$ python3 -q
>>> import numpy as np
>>> np.set_printoptions(precision=3, suppress=True, linewidth=100)
>>> X = np.array([[0, 2, 0, 0, 0, 0],
...     [0, 2, 0, 0, 0, 0],
...     [3, 1, 0, 0, 0, 0],
...     [0, 0, 0, 2, 0, 0],
...     [0, 0, 0, 2, 0, 0],
...     [0, 0, 3, 1, 0, 0],
...     [0, 0, 0, 0, 0, 2],
...     [0, 0, 0, 0, 0, 2],
...     [0, 0, 0, 0, 3, 1]])
>>> X
array([[0, 2, 0, 0, 0, 0],
       [0, 2, 0, 0, 0, 0],
       [3, 1, 0, 0, 0, 0],
       [0, 0, 0, 2, 0, 0],
       [0, 0, 0, 2, 0, 0],
       [0, 0, 3, 1, 0, 0],
       [0, 0, 0, 0, 0, 2],
       [0, 0, 0, 0, 0, 2],
       [0, 0, 0, 0, 3, 1]])
>>> x = np.array([0, 7, 7, 3, 6, 3])
>>> rhs = X @ x
>>> np.linalg.solve(X.T @ X, X.T @ rhs)
array([0., 7., 7., 3., 6., 3.])
>>> rng = np.random.default_rng(503343)
>>> rhs = rhs + 0.02 * rng.normal(size=9)
>>> rhs
array([14.023, 14.002,  6.995,  5.991,  5.991, 23.987,  5.964,  6.011, 20.996])
>>> b, *_ = np.linalg.lstsq(X, rhs)
>>> np.round(np.linalg.norm(rhs - X @ b), 3)
np.float64(0.037)
>>> [round(float(np.linalg.norm(np.linalg.solve(X.T @ X + lam * np.eye(6), X.T @ rhs))), 2) for lam in (0, 1, 10, 100)]
[12.33, 11.19, 6.28, 1.2]
>>> feats = np.load("block6.npy")
>>> feats
array([[ 1,  1,  1,  1, -1, -1, -1, -1],
       [ 1, -1,  1, -1, -1,  1, -1,  1],
       [ 1,  1, -1, -1, -1, -1,  1,  1],
       [ 1,  1, -1, -1,  1,  1, -1, -1]])
>>> x = np.array([0, 0, 2, 2, 4, 5, 5, 3])
>>> feats @ (2 * x)
array([-26,  -2, -10,  -6])
>>> (feats * x).sum(axis=1)
array([-13,  -1,  -5,  -3])
>>> (feats @ x).argmax()
np.int64(1)
>>> feats @ np.ones(8)
array([0., 0., 0., 0.])
>>> np.einsum("ij,j->i", feats, x)
array([-13,  -1,  -5,  -3])
>>> np.linalg.norm(feats @ x) <= np.linalg.norm(feats, 2) * np.linalg.norm(x) + 1e-9
np.True_
